% python3 -q
>>> import numpy as np
>>> np.set_printoptions(suppress=True, linewidth=200)
>>> W0 = np.loadtxt("out14.csv", delimiter=",")
>>> W0
array([[-39.417, -90.152, -20.607, -11.86 ],
       [-39.974, -89.666, -19.809,  -9.389],
       [-39.312, -91.134, -19.384, -10.475],
       [-38.072, -90.359, -20.321, -11.164],
       [-36.974, -89.499, -18.821, -10.644],
       [-40.284, -89.307, -18.183,  -9.862],
       [-40.165, -90.775, -18.938,  -9.545],
       [-39.409, -89.451, -20.819,  -9.275],
       [-40.154, -90.684, -18.817,  -9.824],
       [-38.921, -90.48 , -19.08 ,  -8.605]])
>>> C2 = np.cov(W0, rowvar=False)
>>> C2.round(3)
array([[ 1.109,  0.101, -0.129, -0.369],
       [ 0.101,  0.406, -0.035,  0.042],
       [-0.129, -0.035,  0.766,  0.282],
       [-0.369,  0.042,  0.282,  0.946]])
>>> np.round(np.corrcoef(W0.T), 3)
array([[ 1.   ,  0.151, -0.14 , -0.361],
       [ 0.151,  1.   , -0.063,  0.067],
       [-0.14 , -0.063,  1.   ,  0.331],
       [-0.361,  0.067,  0.331,  1.   ]])
>>> np.round(np.polyfit(W0[:, 3], W0[:, 0], 1), 3)
array([ -0.391, -43.198])
>>> np.round(W0.std(axis=0), 3)
array([0.999, 0.604, 0.831, 0.923])
>>> np.round(np.linalg.eigvalsh(C2)[::-1], 3)
array([1.515, 0.794, 0.563, 0.356])
>>> np.round(np.corrcoef(W0[:, 3], W0[:, 0])[0, 1], 3)
np.float64(-0.361)
>>> idx = W0[:, 1] > np.median(W0[:, 1])
>>> r0 = W0[idx].mean(axis=0) - W0[~idx].mean(axis=0)
>>> r0.round(3)
array([ 0.113,  1.071, -0.34 , -0.283])
>>> arr = np.load("block2.npy")
>>> arr
array([[ 0,  3, -2, -2,  3],
       [ 3, -1,  2,  1,  0],
       [ 3, -2, -1, -2, -1],
       [ 0,  0, -2, -1, -3],
       [ 3,  2, -1, -1,  2],
       [ 0, -3,  1,  0,  1],
       [ 0, -3,  3,  0,  1],
       [ 0, -1, -2,  2, -2],
       [ 0, -3,  1,  0,  1]])
>>> r0, g = arr[8], arr[1]
>>> r0 @ g
np.int64(5)
>>> pr = (r0 @ g) / (r0 @ r0) * r0
>>> np.outer(r0, g)
array([[ 0,  0,  0,  0,  0],
       [-9,  3, -6, -3,  0],
       [ 3, -1,  2,  1,  0],
       [ 0,  0,  0,  0,  0],
       [ 3, -1,  2,  1,  0]])
>>> np.linalg.matrix_rank(np.outer(r0, g))
np.int64(1)
>>> np.round(g - pr, 3)
array([ 3.   ,  0.364,  1.545,  1.   , -0.455])
>>> np.round(np.linalg.norm(r0 + g) ** 2 + np.linalg.norm(r0 - g) ** 2, 3)
np.float64(52.0)
